In [1]: import numpy as np

In [2]: np.set_printoptions(suppress=True, linewidth=200)

In [3]: rd = lambda a: np.round(a, 3) + 0

In [4]: rng = np.random.default_rng(302)

In [5]: J = rng.normal(size=(22, 6)) + 20 * np.array([3, -3, -2, 2, -1, 0])

In [6]: rd(J)
Out[6]: 
array([[ 59.974, -60.655, -42.393,  39.803, -20.438,   1.735],
       [ 61.409, -59.396, -37.624,  41.54 , -19.527,  -2.088],
       [ 59.053, -59.915, -41.217,  41.019, -20.31 ,   0.102],
       [ 59.343, -58.384, -40.807,  40.525, -18.417,   0.954],
       [ 58.881, -59.454, -41.067,  41.05 , -20.287,  -0.965],
       [ 59.961, -59.315, -40.097,  39.147, -19.904,   0.559],
       [ 59.826, -58.574, -41.126,  39.987, -20.219,  -0.318],
       [ 60.868, -61.49 , -39.704,  40.206, -20.164,  -2.388],
       [ 58.154, -61.091, -39.246,  39.87 , -20.77 ,  -1.475],
       [ 58.566, -62.069, -40.137,  39.823, -20.887,   0.698],
       [ 59.939, -60.752, -41.518,  39.943, -20.727,   1.182],
       [ 59.529, -61.812, -39.902,  39.128, -21.116,   0.857],
       [ 58.466, -60.449, -40.922,  39.268, -19.563,   1.136],
       [ 60.129, -59.265, -40.679,  38.73 , -21.409,   1.003],
       [ 60.017, -60.328, -40.349,  40.883, -19.783,   0.041],
       [ 59.727, -61.445, -38.845,  40.587, -20.093,   0.628],
       [ 59.767, -59.594, -39.825,  39.977, -19.799,   0.417],
       [ 60.485, -59.436, -39.005,  39.266, -20.312,  -0.679],
       [ 61.233, -59.797, -40.334,  39.17 , -18.859,   1.161],
       [ 59.048, -59.864, -39.504,  39.626, -17.784,   0.338],
       [ 59.625, -59.758, -39.474,  41.377, -19.386,  -0.336],
       [ 59.996, -59.758, -39.769,  39.766, -20.27 ,   0.293]])

In [7]: Ac = J - J.mean(axis=0)

In [8]: vecs = np.linalg.svd(Ac)[2][:1]

In [9]: A2 = Ac - Ac @ vecs.T @ vecs

In [10]: rd(np.linalg.norm(A2) / np.linalg.norm(Ac))
Out[10]: np.float64(0.789)

In [11]: rd(np.cov(Ac @ vecs.T, rowvar=False))
Out[11]: np.float64(2.005)

In [12]: A2 = np.c_[J[:, :5] @ np.array([[2, -1, -2, -3, -1],
    ...:     [3, 0, 2, -2, -3],
    ...:     [3, -3, 0, 3, 2],
    ...:     [3, 1, -1, -1, -1],
    ...:     [1, -2, 3, -1, 2]]), np.array([2, -2, -1, 0, -2, 2, -1, -2, -1, 0, -2, 0, 0, -1, 2, 2, 1, 2, -2, 2, 0, 2])]

In [13]: rd(A2)
Out[13]: 
array([[ -90.227,  147.884, -342.373, -205.156,  -43.473,    2.   ],
       [ -63.15 ,  132.055, -341.731, -200.32 ,  -39.061,   -2.   ],
       [ -82.543,  146.236, -339.883, -201.687,  -43.38 ,   -1.   ],
       [ -75.73 ,  140.436, -331.232, -205.79 ,  -43.163,    0.   ],
       [ -80.94 ,  145.945, -338.581, -201.698,  -44.277,   -2.   ],
       [ -80.778,  139.286, -337.409, -200.788,  -41.166,    2.   ],
       [ -79.705,  143.977, -337.446, -205.475,  -46.78 ,   -1.   ],
       [ -81.394,  138.779, -345.415, -198.776,  -36.34 ,   -2.   ],
       [ -85.863,  140.992, -340.667, -189.116,  -34.781,   -1.   ],
       [ -90.904,  143.442, -343.753, -190.908,  -34.23 ,    0.   ],
       [ -87.829,  146.011, -343.506, -202.082,  -42.116,   -2.   ],
       [ -89.814,  141.535, -345.157, -192.681,  -35.257,    0.   ],
       [ -88.941,  142.693, -335.785, -196.969,  -37.355,    0.   ],
       [ -84.791,  143.456, -341.744, -201.217,  -45.242,   -1.   ],
       [ -79.133,  141.48 , -340.92 , -201.542,  -40.18 ,    2.   ],
       [ -79.751,  137.582, -343.21 , -193.318,  -33.854,    2.   ],
       [ -78.587,  139.281, -338.095, -199.767,  -40.21 ,    1.   ],
       [ -76.867,  136.422, -340.044, -198.552,  -40.079,    2.   ],
       [ -79.277,  136.657, -337.807, -205.416,  -39.396,   -2.   ],
       [ -78.912,  134.659, -330.802, -197.773,  -33.66 ,    2.   ],
       [ -73.701,  138.947, -338.303, -199.772,  -39.448,    0.   ],
       [ -79.564,  139.618, -340.082, -199.275,  -40.565,    2.   ]])

In [14]: rd(np.linalg.norm(np.linalg.qr(J)[0].T @ A2, axis=0) ** 2 / ((A2 ** 2).sum(axis=0) + 1e-12))
Out[14]: array([1.   , 1.   , 1.   , 1.   , 1.   , 0.236])

In [15]: rd(np.linalg.lstsq(J, A2[:, 0])[0])
Out[15]: array([2., 3., 3., 3., 1., 0.])
